>>> import numpy as np
>>> np.set_printoptions(precision=2, suppress=True, linewidth=120, sign=" ")
>>> tidy = lambda a: np.round(a, 2) + 0
>>> A = np.array([[3, 0, 2], [1, 2, 1], [2, 1, 0], [3, 2, 2], [2, 0, 0], [1, 2, 2]])
>>> A[5] = A[4]
>>> A
array([[ 3,  0,  2],
       [ 1,  2,  1],
       [ 2,  1,  0],
       [ 3,  2,  2],
       [ 2,  0,  0],
       [ 2,  0,  0]])
>>> proj = A @ np.linalg.solve(A.T @ A, A.T)
>>> tidy(np.linalg.eigvalsh(proj))
array([ 0.,  0.,  0.,  1.,  1.,  1.])
>>> tidy(proj @ A[:, 1])
array([ 0.,  2.,  1.,  2.,  0.,  0.])
>>> np.linalg.matrix_rank(np.eye(6) - proj)
np.int64(3)
>>> np.allclose(proj @ proj, proj)
True
>>> print(tidy((np.eye(6) - proj) @ A))
[[ 0.  0.  0.]
 [ 0.  0.  0.]
 [ 0.  0.  0.]
 [ 0.  0.  0.]
 [ 0.  0.  0.]
 [ 0.  0.  0.]]
>>> x = np.array([1, 2, -2])
>>> A @ np.ones(3)
array([ 5.,  4.,  3.,  7.,  2.,  2.])
>>> A @ np.eye(3)[0]
array([ 3.,  1.,  2.,  3.,  2.,  2.])
>>> np.sign((A @ x).round(6))
array([-1,  1,  1,  1,  1,  1])
>>> print((A * x).sum(axis=1))
[-1  3  4  3  2  2]
>>> A * x
array([[ 3,  0, -4],
       [ 1,  4, -2],
       [ 2,  2,  0],
       [ 3,  4, -4],
       [ 2,  0,  0],
       [ 2,  0,  0]])
>>> X = np.loadtxt("mat.csv", delimiter=",")
>>> tidy(X)
array([[ 0.89,  0.17,  0.27],
       [ 0.17,  0.73, -0.41],
       [ 0.27, -0.41,  0.38]])
>>> ev, vecs = np.linalg.eigh(X)
>>> x = np.array([0, 0, 2])
>>> tidy(vecs * np.maximum(ev, 0) @ vecs.T)
array([[ 0.89,  0.17,  0.27],
       [ 0.17,  0.73, -0.41],
       [ 0.27, -0.41,  0.38]])
>>> tidy(np.abs(X).sum(axis=1).max()), tidy(np.abs(ev).max())
(np.float64(1.33), np.float64(1.0))
>>> W0 = np.array([[2.0, 1.0, 0.0], [0.0, 2.0, 1.0], [0.0, 0.0, 2.0]])
>>> tidy(np.sort(np.linalg.eigvals(W0)))
array([ 2.,  2.,  2.])
>>> [int(np.linalg.matrix_rank(np.linalg.matrix_power(W0, p))) for p in range(1, 4)]
[3, 3, 3]
>>> np.linalg.matrix_rank(W0 - W0[0, 0] * np.eye(3))
np.int64(2)
>>> mat = np.load("a.npy")
>>> mat
array([[-3.,  0.],
       [ 0.,  3.]])
>>> x = np.array([2, 2])
>>> target = mat @ x
>>> target
array([-6.,  6.])
>>> tidy(np.linalg.solve(mat.T, mat[1]))
array([ 0.,  1.])
>>> mat @ mat
array([[ 9.,  0.],
       [ 0.,  9.]])
>>> print((np.linalg.matrix_power((mat != 0) + (mat.T != 0) + np.eye(2), 2) > 0).astype(int))
[[ 1  0]
 [ 0  1]]
>>> tidy(np.linalg.det(mat))
np.float64(-9.0)
>>> [round(float(np.linalg.det(mat[:i, :i])), 2) + 0 for i in range(1, 3)]
[-3.0, -9.0]
>>> m1 = np.loadtxt("x.csv", delimiter=",")
>>> m1
array([[-5.41, -3.98,  1.22],
       [10.8 ,  7.29, -3.  ],
       [-1.2 ,  0.18,  1.22],
       [ 4.8 ,  1.97, -2.4 ],
       [-6.61, -3.09,  2.97],
       [-0.55,  0.81,  1.21],
       [ 7.79,  4.99, -2.39],
       [ 4.21,  1.4 , -2.39],
       [-5.99, -3.17,  2.4 ],
       [10.21,  6.68, -3.03],
       [ 7.23,  3.67, -3.04],
       [-6.  , -4.61,  1.2 ],
       [ 0.63,  1.28,  0.62],
       [-4.8 , -4.13,  0.61],
       [ 6.6 ,  4.5 , -1.79],
       [-4.19, -1.36,  2.43],
       [-7.81, -4.3 ,  3.03],
       [-5.39, -3.28,  1.8 ],
       [ 2.94,  3.04, -0.03],
       [-1.22, -1.88, -0.57],
       [ 4.19,  2.1 , -1.78],
       [-2.42, -2.42,  0.01],
       [ 3.59,  2.17, -1.19],
       [-4.76, -2.69,  1.79],
       [ 3.59,  2.91, -0.6 ],
       [ 5.41,  4.01, -1.15],
       [-2.99, -1.59,  1.18],
       [ 2.98,  0.91, -1.83],
       [ 4.21,  1.39, -2.36],
       [ 7.19,  4.39, -2.42]])
>>> cent = m1[[20, 5]].astype(float)
>>> for _ in range(3):
...     labels = np.linalg.norm(m1[:, None] - cent, axis=-1).argmin(axis=1)
...     cent = np.array([m1[labels == j].mean(axis=0) for j in range(2)])
... 
>>> labels
array([ 1,  0,  1,  0,  1,  1,  0,  0,  1,  0,  0,  1,  1,  1,  0,  1,  1,  1,  0,  1,  0,  1,  0,  1,  0,  0,  1,  0,
        0,  0])
>>> print(np.abs(cent[1] - cent[0]).argmax())
0
>>> tidy(cent)
array([[ 5.72,  3.43, -1.96],
       [-3.91, -2.28,  1.41]])
>>> np.bincount(labels)
array([ 15,  15])
>>> tidy(cent[1] - cent[0])
array([-9.63, -5.71,  3.37])
>>> x = np.array([2, -3, 3])
>>> target = m1 @ x
>>> tidy(np.linalg.pinv(m1) @ m1)
array([[ 1.,  0.,  0.],
       [ 0.,  1.,  0.],
       [ 0.,  0.,  1.]])
>>> rng = np.random.default_rng(48)
>>> target = target + 0.05 * rng.normal(size=30)
>>> tidy(target)
array([ 4.76, -9.2 ,  0.73, -3.44,  4.97,  0.05, -6.52, -2.98,  4.75, -8.65, -5.63,  5.45, -0.77,  4.62, -5.71,  3.06,
        6.4 ,  4.5 , -3.27,  1.51, -3.28,  2.45, -2.9 ,  3.89, -3.34, -4.7 ,  2.34, -2.27, -2.83, -5.93])
>>> c, *_ = np.linalg.lstsq(m1, target)
>>> tidy(np.linalg.norm(target - m1 @ c))
np.float64(0.21)
>>> [round(float(np.linalg.norm(np.linalg.solve(m1.T @ m1 + lam * np.eye(3), m1.T @ target))), 2) for lam in (0, 1, 10, 100)]
[4.05, 0.71, 0.69, 0.64]
>>> tidy(c)
array([ 1.65, -2.65,  2.59])
>>> tidy(m1.T @ (target - m1 @ c))
array([ 0.,  0.,  0.])
>>> A2 = np.array([[3, 1], [1, 3], [2, 0]])
>>> M = np.block([[np.zeros((3, 3)), A2], [A2.T, np.zeros((2, 2))]])
>>> M
array([[ 0.,  0.,  0.,  3.,  1.],
       [ 0.,  0.,  0.,  1.,  3.],
       [ 0.,  0.,  0.,  2.,  0.],
       [ 3.,  1.,  2.,  0.,  0.],
       [ 1.,  3.,  0.,  0.,  0.]])
>>> Uu, sigma, Vt = np.linalg.svd(M, full_matrices=False)
>>> print(tidy(sigma))
[ 4.28  4.28  2.38  2.38  0.  ]
>>> print(tidy(sigma / sigma[0]))
[ 1.    1.    0.56  0.56  0.  ]
>>> tidy(Uu.T @ M @ Vt.T)
array([[ 4.28,  0.  ,  0.  ,  0.  ,  0.  ],
       [ 0.  ,  4.28,  0.  ,  0.  ,  0.  ],
       [ 0.  ,  0.  ,  2.38,  0.  ,  0.  ],
       [ 0.  ,  0.  ,  0.  ,  2.38,  0.  ],
       [ 0.  ,  0.  ,  0.  ,  0.  ,  0.  ]])
>>> print(Uu.shape, sigma.shape, Vt.shape)
(5, 5) (5,) (5, 5)
>>> tidy(np.sqrt((sigma ** 2).sum())), tidy(np.linalg.norm(M))
(np.float64(6.93), np.float64(6.93))
>>> tidy(np.cumsum(sigma ** 2) / np.sum(sigma ** 2))
array([ 0.38,  0.76,  0.88,  1.  ,  1.  ])
>>> tidy(Vt @ Vt.T)
array([[ 1.,  0.,  0.,  0.,  0.],
       [ 0.,  1.,  0.,  0.,  0.],
       [ 0.,  0.,  1.,  0.,  0.],
       [ 0.,  0.,  0.,  1.,  0.],
       [ 0.,  0.,  0.,  0.,  1.]])
>>> np.allclose(Uu * sigma @ Vt, M)
True
>>> (sigma > 1e-8).sum()
np.int64(4)
>>> proj = np.triu(np.array([[5, 1, -3, 3, 3],
...     [3, 1, 5, -1, 4],
...     [-5, 2, -4, 1, -4],
...     [-4, -1, 0, -4, 0],
...     [0, 5, -4, -5, -2]]), 1) + np.eye(5)
>>> A2 = proj @ M @ np.linalg.inv(proj)
>>> np.trace(A2), np.trace(M)
(np.float64(0.0), np.float64(0.0))
>>> print(A2)
[[  12.    0.   42.  -80.  136.]
 [   1.   10.  -49.   67. -236.]
 [  -1.  -10.   49.  -54.  239.]
 [   3.   -2.   21.  -32.   83.]
 [   1.    2.   -7.    6.  -39.]]
>>> tidy(np.linalg.det(A2))
np.float64(0.0)
>>> ev, vecs = np.linalg.eigh(M)
>>> x = np.array([1, 2, -3, 1, 3])
>>> tidy(x @ M @ x / (x @ x)), tidy(ev[0]), tidy(ev[-1])
(np.float64(1.67), np.float64(-4.28), np.float64(4.28))
>>> Uu, sigma, Vt = np.linalg.svd(M)
>>> vecs = Vt[:(sigma > 1e-8).sum()]
>>> x = M[2] + -3 * M[3] + rng.integers(2) * np.eye(5)[3]
>>> x
array([-9., -3., -6.,  2.,  0.])
>>> np.allclose(vecs.T @ vecs @ x, x)
True
>>> tidy(np.diag(vecs.T @ vecs))
array([ 0.65,  0.96,  0.38,  1.  ,  1.  ])
>>> tidy(vecs.T @ vecs)
array([[ 0.65,  0.12,  0.46,  0.  ,  0.  ],
       [ 0.12,  0.96, -0.15,  0.  ,  0.  ],
       [ 0.46, -0.15,  0.38,  0.  ,  0.  ],
       [ 0.  ,  0.  ,  0.  ,  1.  ,  0.  ],
       [ 0.  ,  0.  ,  0.  ,  0.  ,  1.  ]])
>>> Uu, sigma, Vt = np.linalg.svd(M)
>>> print(tidy(sigma))
[ 4.28  4.28  2.38  2.38  0.  ]
>>> A2 = Uu[:, :4] @ np.diag(sigma[:4]) @ Vt[:4]
>>> tidy(np.linalg.norm(M - A2) / np.linalg.norm(M))
np.float64(0.0)
>>> tidy(np.abs(M - A2).max())
np.float64(0.0)
>>> J = np.loadtxt("block13.csv", delimiter=",")
>>> print(tidy(J))
[[-0.5  -0.87  0.  ]
 [ 0.87 -0.5   0.  ]
 [ 0.    0.    1.  ]]
>>> labels = rng.permutation(3)
>>> A2 = J[:, labels] * rng.choice([-1, 1], 3)
>>> tidy(A2)
array([[ 0.  , -0.5 ,  0.87],
       [ 0.  ,  0.87,  0.5 ],
       [-1.  ,  0.  ,  0.  ]])
>>> Uu, _, Vt = np.linalg.svd(J.T @ A2)
>>> Uu @ Vt
array([[ 0.,  1.,  0.],
       [ 0.,  0., -1.],
       [-1.,  0.,  0.]])
>>> labels
array([ 2,  0,  1])
>>> def softmax(z):
...     e = np.exp(z - z.max(axis=-1, keepdims=True))
...     return e / e.sum(axis=-1, keepdims=True)
... 
>>> tidy(softmax(10 * A2[1]))
array([ 0.  ,  0.97,  0.03])
>>> S = A2 @ A2.T / np.sqrt(3)
>>> tidy(softmax(S + np.triu(np.full(S.shape, -np.inf), 1)))
array([[ 1.  ,  0.  ,  0.  ],
       [ 0.36,  0.64,  0.  ],
       [ 0.26,  0.26,  0.47]])
>>> tidy(np.einsum("ij,ji->", J, J))
np.float64(0.0)
>>> tidy(np.kron(np.eye(2, dtype=int), J))
array([[-0.5 , -0.87,  0.  ,  0.  ,  0.  ,  0.  ],
       [ 0.87, -0.5 ,  0.  ,  0.  ,  0.  ,  0.  ],
       [ 0.  ,  0.  ,  1.  ,  0.  ,  0.  ,  0.  ],
       [ 0.  ,  0.  ,  0.  , -0.5 , -0.87,  0.  ],
       [ 0.  ,  0.  ,  0.  ,  0.87, -0.5 ,  0.  ],
       [ 0.  ,  0.  ,  0.  ,  0.  ,  0.  ,  1.  ]])
>>> tidy(np.einsum("ii->", J))
np.float64(0.0)
>>> tidy(np.linalg.eigvals(J))
array([-0.5+0.87j, -0.5-0.87j,  1. +0.j  ])
>>> tidy(np.linalg.eigvals(J).sum().real)
np.float64(0.0)
>>> proj = np.triu(np.array([[-2, 1, 2], [2, 0, 1], [3, -3, -1]]), 1) + np.eye(3)
>>> A2 = proj @ J @ np.linalg.inv(proj)
>>> tidy(A2)
array([[ 0.37, -1.73,  3.  ],
       [ 0.87, -1.37,  0.63],
       [ 0.  ,  0.  ,  1.  ]])
>>> tidy(np.trace(A2)), tidy(np.trace(J))
(np.float64(0.0), np.float64(0.0))
>>> arr = np.load("out11.npy")
>>> arr
array([[ 0,  2,  2,  2,  0,  1,  0],
       [ 0,  0,  0,  0,  1,  0,  1],
       [ 0,  0,  0,  0,  1,  1,  1],
       [ 0,  0,  0,  0,  0,  0,  0],
       [ 0,  0,  0,  0,  0,  0,  0],
       [ 0,  0,  0,  0,  0,  0,  1],
       [ 0,  0,  0,  0,  0,  0,  0]])
>>> Uu, sigma, Vt = np.linalg.svd(arr)
>>> vecs = Vt[:(sigma > 1e-8).sum()]
>>> x = arr[3] + 4 * arr[6] + rng.integers(2) * np.eye(7)[1]
>>> x
array([ 0.,  1.,  0.,  0.,  0.,  0.,  0.])
>>> print(np.allclose(vecs.T @ vecs @ x, x))
False
>>> tidy(np.linalg.norm(x - vecs.T @ vecs @ x))
np.float64(0.82)
